In [1]: import numpy as np

In [2]: np.set_printoptions(precision=3, suppress=True, linewidth=120)

In [3]: def tidy(a):
   ...:     return np.round(a, 3) + 0
   ...: 

In [4]: J = np.load("layer10.npy")

In [5]: print(J)
[[2 0 1 2 1 2 3 3]
 [0 8 2 6 4 6 4 4]
 [1 2 2 2 0 1 2 2]
 [2 6 2 7 5 7 6 6]
 [1 4 0 5 5 6 4 4]
 [2 6 1 7 6 9 7 7]
 [3 4 2 6 4 7 7 7]
 [3 4 2 6 4 7 7 7]]

In [6]: # equal to its transpose

In [7]: evals, vecs = np.linalg.eigh(J)

In [8]: x0 = np.array([-3, 0, 2, 1, 0, 1, 1, 1])

In [9]: tidy(vecs * np.maximum(evals, 0) @ vecs.T)
Out[9]: 
array([[2., 0., 1., 2., 1., 2., 3., 3.],
       [0., 8., 2., 6., 4., 6., 4., 4.],
       [1., 2., 2., 2., 0., 1., 2., 2.],
       [2., 6., 2., 7., 5., 7., 6., 6.],
       [1., 4., 0., 5., 5., 6., 4., 4.],
       [2., 6., 1., 7., 6., 9., 7., 7.],
       [3., 4., 2., 6., 4., 7., 7., 7.],
       [3., 4., 2., 6., 4., 7., 7., 7.]])

In [10]: np.abs(J).sum(axis=1).max(), tidy(np.abs(evals).max())
Out[10]: (np.int64(45), np.float64(36.432))

In [11]: print((np.sign(vecs[:, -1].round(6)) == np.sign(vecs[0, -1].round(6))).astype(int))
[1 1 1 1 1 1 1 1]

In [12]: M = np.array([[0, -2, -4, 0, 2],
    ...:     [2, 0, 0, 3, 1],
    ...:     [4, 0, 0, 0, 0],
    ...:     [0, -3, 0, 0, 1],
    ...:     [-2, -1, 0, -1, 0]])

In [13]: M
Out[13]: 
array([[ 0, -2, -4,  0,  2],
       [ 2,  0,  0,  3,  1],
       [ 4,  0,  0,  0,  0],
       [ 0, -3,  0,  0,  1],
       [-2, -1,  0, -1,  0]])

In [14]: np.linalg.matrix_rank(M, rtol=0.1)
Out[14]: np.int64(4)

In [15]: np.argsort(-np.linalg.norm(M, axis=0).round(6), kind="stable")[:3]
Out[15]: array([0, 2, 1])

In [16]: A2 = M / np.sqrt((M ** 2).mean(axis=1, keepdims=True))

In [17]: tidy(A2[4])
Out[17]: array([-1.826, -0.913,  0.   , -0.913,  0.   ])

In [18]: np.linalg.matrix_rank(M - M.mean(axis=1, keepdims=True))
Out[18]: np.int64(4)

In [19]: tidy(np.linalg.svd(M, compute_uv=False))
Out[19]: array([5.309, 5.309, 2.61 , 2.61 , 0.   ])

In [20]: np.unravel_index(np.abs(M).argmax(), M.shape)
Out[20]: (np.int64(0), np.int64(2))

In [21]: tidy(np.linalg.norm(M))
Out[21]: np.float64(8.367)

In [22]: print(M - M[0])
[[ 0  0  0  0  0]
 [ 2  2  4  3 -1]
 [ 4  2  4  0 -2]
 [ 0 -1  4  0 -1]
 [-2  1  4 -1 -2]]

In [23]: r = np.linalg.matrix_rank(M)

In [24]: print(r)
4

In [25]: N = np.linalg.svd(M)[2][r:].T

In [26]: N.shape
Out[26]: (5, 1)

In [27]: tidy(N @ N.T)
Out[27]: 
array([[ 0.   ,  0.   ,  0.   ,  0.   ,  0.   ],
       [ 0.   ,  0.083,  0.083, -0.083,  0.25 ],
       [ 0.   ,  0.083,  0.083, -0.083,  0.25 ],
       [ 0.   , -0.083, -0.083,  0.083, -0.25 ],
       [ 0.   ,  0.25 ,  0.25 , -0.25 ,  0.75 ]])

In [28]: tidy(N[:, 0] / N[np.abs(N[:, 0]).round(6).argmax(), 0])
Out[28]: array([ 0.   ,  0.333,  0.333, -0.333,  1.   ])

In [29]: rng = np.random.default_rng(23729)

In [30]: A2 = M + rng.integers(-2, 3, (5, 4)) @ rng.integers(-2, 3, (4, 5))

In [31]: A2
Out[31]: 
array([[ -1,  -7,  -7,   3,   7],
       [  2,  -1,  -9,   3,   8],
       [  2,  -1,  -3,   0,   1],
       [ -3, -11,  -4,  -2,   6],
       [ -6,  -7,   0,  -3,   0]])

In [32]: print(tidy(np.linalg.svd(A2 - M, compute_uv=False)))
[16.799  9.189  4.21   2.156  0.   ]

In [33]: np.abs(A2 - M).sum(axis=1)
Out[33]: array([17, 17,  7, 22, 12])

In [34]: data = np.load("dump.npy")

In [35]: data
Out[35]: 
array([[ -0.313,   0.019,   0.   ,  27.897,   0.377,   6.697,   0.025],
       [ -0.119,   0.005,   0.001, -17.849,  -0.139,   9.562,  -0.008],
       [  0.223,   0.003,   0.   ,   2.503,  -0.209,  -0.785,   0.029],
       [  0.034,  -0.005,   0.002,  13.452,   0.151,   2.761,  -0.017],
       [  0.207,  -0.009,   0.001,  -4.371,   0.115,  -3.39 ,   0.06 ],
       [ -0.091,  -0.003,   0.001, -12.933,  -1.082,  -1.743,  -0.044],
       [  0.14 ,   0.009,   0.001,  17.47 ,  -0.324,  -6.373,  -0.022],
       [  0.124,   0.004,   0.   ,  -8.092,  -0.447,   0.639,  -0.03 ],
       [ -0.028,  -0.006,   0.001,   4.014,  -0.312,   0.003,  -0.016],
       [ -0.115,   0.001,   0.   ,  20.48 ,  -0.966,   1.009,  -0.005],
       [  0.147,   0.001,   0.   , -46.176,  -0.317,   1.178,  -0.022],
       [ -0.017,  -0.004,  -0.001, -12.412,  -0.912,   1.848,   0.022],
       [  0.023,   0.006,  -0.002,  12.409,  -2.322,  -2.56 ,  -0.024],
       [ -0.199,  -0.006,   0.001, -23.141,   0.161,   2.803,  -0.048]])

In [36]: z = data[:, 0] > np.median(data[:, 0])

In [37]: f = data[z].mean(axis=0) - data[~z].mean(axis=0)

In [38]: tidy((((data - data.mean(axis=0)) @ f > 0) == z).mean())
Out[38]: np.float64(0.571)

In [39]: ((data - data.mean(axis=0)) @ f > 0).astype(int)
Out[39]: array([0, 0, 1, 0, 1, 1, 1, 0, 1, 1, 0, 0, 1, 0])
